% python3 -q
>>> import numpy as np
>>> from numpy import linalg as LA
>>> np.set_printoptions(precision=2, suppress=True, linewidth=120)
>>> def rnd(a):
...     return np.round(a, 2) + 0
... 
>>> J = np.array([[1, -1, 1, -1, 1, -1, 1, -1],
...     [1, 1, -1, -1, 1, 1, -1, -1],
...     [1, -1, -1, 1, 1, -1, -1, 1]])
>>> print(J)
[[ 1 -1  1 -1  1 -1  1 -1]
 [ 1  1 -1 -1  1  1 -1 -1]
 [ 1 -1 -1  1  1 -1 -1  1]]
>>> x = np.array([8, 7, 9, 0, -6, 6, 4, 1])
>>> h1 = np.maximum(J @ x, 0)
>>> print(np.maximum(J @ x, 0) - np.maximum(-J @ x, 0))
[  1   1 -23]
>>> print(rnd(np.tanh(J @ x)))
[ 0.76  0.76 -1.  ]
>>> X = np.load("out18.npy")
>>> print(X)
[[-2  0  0  0]
 [ 0 -1 -2  0]
 [ 0  3 -2  0]
 [ 0  0  0  0]]
>>> # null space of dimension 1
>>> print(rnd(LA.eigvals(X).sum().real))
-5.0
>>> print(rnd(LA.det(X.T)))
0.0
>>> print(rnd(np.poly(X)))
[ 1.  5. 14. 16.  0.]
>>> print(np.einsum("ii->", X))
-5
>>> r = LA.matrix_rank(X)
>>> print(r)
3
>>> null = LA.svd(X)[2][r:].T
>>> print(null[:, 0] / null[np.abs(null[:, 0]).round(6).argmax(), 0])
[0. 0. 0. 1.]
>>> print(null @ null.T)
[[0. 0. 0. 0.]
 [0. 0. 0. 0.]
 [0. 0. 0. 0.]
 [0. 0. 0. 1.]]
>>> print(np.allclose(X @ null, 0))
True
>>> print([int(LA.matrix_rank(X[:, :j + 1])) for j in range(4)])
[1, 2, 3, 3]
>>> print(X @ null)
[[0.]
 [0.]
 [0.]
 [0.]]
>>> print(LA.matrix_rank(X.T @ X), LA.matrix_rank(X @ X.T))
3 3
>>> print(LA.norm(X, axis=1).argmax())
2
>>> rng = np.random.default_rng(814091)
>>> idx = rng.permutation(4)
>>> print(idx)
[1 2 0 3]
>>> M2 = X[idx][:, idx]
>>> print(np.diag(M2))
[-1 -2 -2  0]
>>> print(np.trace(M2))
-5
>>> print(rnd(LA.det(M2)), rnd(LA.det(X[idx])))
0.0 0.0
>>> print(rnd(np.sort(np.abs(LA.eigvals(M2)))))
[0.   2.   2.83 2.83]
>>> print(np.allclose(M2, X))
False
>>> C2 = X.T @ X
>>> print(np.diag(C2))
[ 4 10  8  0]
>>> print(rnd(LA.eigvalsh(C2)[::-1]))
[13.12  4.88  4.    0.  ]
>>> print(C2)
[[ 4  0  0  0]
 [ 0 10 -4  0]
 [ 0 -4  8  0]
 [ 0  0  0  0]]
>>> Q, _ = LA.qr(np.array([[-0.4, -0.1, 0.7, -0.5],
...     [-0.6, 0.3, -0.4, -0.4],
...     [1.6, -2.3, -0.7, 1.9],
...     [0.8, -0.3, 1.8, -0.2]]))
>>> mat = Q[:, :3]
>>> print(rnd(mat))
[[-0.21 -0.52 -0.77]
 [-0.31 -0.35 -0.03]
 [ 0.83 -0.54  0.11]
 [ 0.41  0.56 -0.63]]
>>> # orthonormal columns
>>> x = np.array([-9, 2, 3])
>>> y = mat @ x
>>> print(rnd(LA.solve(mat.T @ mat, mat.T @ y)))
[-9.  2.  3.]
>>> y = y + 0.05 * rng.normal(size=4)
>>> print(rnd(y))
[-1.61  2.   -8.19 -4.44]
>>> b, *_ = LA.lstsq(mat, y)
>>> print([round(float(LA.norm(LA.solve(mat.T @ mat + lam * np.eye(3), mat.T @ y))), 2) for lam in (0, 1, 10, 100)])
[9.67, 4.83, 0.88, 0.1]
>>> print(rnd(LA.norm(y - mat @ b)))
0.04
>>> print(b.round())
[-9.  2.  3.]
>>> M = np.loadtxt("run13.csv", delimiter=",")
>>> print(M)
[[ 1. -3.  1.  0. -2.  0.  2.  1. -1.]
 [ 1. -3.  1.  0. -2.  0.  2.  1. -1.]
 [ 3. -2. -3.  2.  0.  0.  3.  0. -3.]]
>>> print(LA.lstsq(M[:-1].T, M[-1])[2])
1
>>> W0 = rng.normal(size=(37, 6))
>>> W0 = 10 * W0 / LA.norm(W0, axis=1, keepdims=True)
>>> print(rnd(W0))
[[ 0.49  4.98 -0.61  2.9   2.55  7.73]
 [ 0.84 -9.03  2.77 -0.44  2.59 -1.77]
 [-0.8  -0.52  3.13  1.39  5.62 -7.47]
 [ 1.47 -0.68  2.59 -4.67 -6.19  5.53]
 [ 2.14 -0.79  6.04 -6.84  2.43  2.35]
 [ 2.38  1.71 -0.23  0.59 -7.8  -5.49]
 [-6.77  0.34  5.1  -3.41 -1.83 -3.61]
 [-1.63 -5.16 -5.06  5.12 -1.86 -3.92]
 [ 6.32 -2.63  0.91 -3.13 -6.5   0.6 ]
 [-1.58 -8.75  0.95 -4.37 -0.47  0.83]
 [ 5.38 -4.03 -4.56  2.92  3.63  3.51]
 [-4.11  5.2  -4.11  4.68  1.99 -3.65]
 [-1.35 -0.69 -1.86  0.56 -9.41 -2.3 ]
 [ 3.67  2.55 -5.76  2.12 -5.95  2.65]
 [-4.46  0.56 -6.03 -1.59  4.53 -4.52]
 [ 1.34  7.59  2.14  4.22  0.8   4.19]
 [ 0.77 -2.79  6.82 -6.12 -2.76  0.17]
 [ 0.14  0.93  0.15 -0.83  8.57 -4.99]
 [-0.23  4.17  3.31  6.98 -4.25  2.2 ]
 [-1.72  3.6  -2.51 -2.8  -4.04  7.32]
 [-0.99  3.87 -2.2  -6.87 -4.44  3.51]
 [-3.7  -4.69 -4.03  6.62 -1.19  1.69]
 [-2.8  -2.97  2.51  5.78 -2.09 -6.27]
 [-5.91 -0.14 -0.04 -7.56 -2.42  1.43]
 [-5.24 -7.44 -2.55 -1.67 -2.78 -0.41]
 [-4.64 -6.77 -4.09 -2.21  2.62  2.04]
 [-0.93 -1.91 -4.69  6.69 -4.95 -2.06]
 [-4.59  0.93  1.07  0.35 -6.64 -5.72]
 [-5.39 -1.03  3.43 -3.92 -3.53 -5.51]
 [-3.8  -2.86  2.95  6.11 -2.06  5.21]
 [ 4.14 -4.74 -7.43 -0.6  -2.11  0.66]
 [-3.31 -5.    5.25 -4.56 -3.2  -2.33]
 [-3.1   3.5  -4.8  -7.39 -0.58 -0.38]
 [-3.5   0.05  3.08 -1.62 -6.27 -6.02]
 [-3.08  4.95  1.73  4.39 -6.54 -0.95]
 [ 1.69  0.81 -3.02 -3.41 -6.37  5.93]
 [-8.    4.96  0.93 -0.85 -2.8  -1.41]]
>>> M2 = np.array([[3, 1, 1],
...     [-2, 3, 1],
...     [3, 0, -1],
...     [2, -1, 1],
...     [-2, 3, -1],
...     [2, 3, -1]])
>>> print(LA.matrix_rank(np.vstack([W0, M2.T])))
6
>>> print(rnd(np.einsum("ij,ij->i", W0, W0)))
[100. 100. 100. 100. 100. 100. 100. 100. 100. 100. 100. 100. 100. 100. 100. 100. 100. 100. 100. 100. 100. 100. 100.
 100. 100. 100. 100. 100. 100. 100. 100. 100. 100. 100. 100. 100. 100.]
>>> print(LA.matrix_rank(W0 @ M2))
3
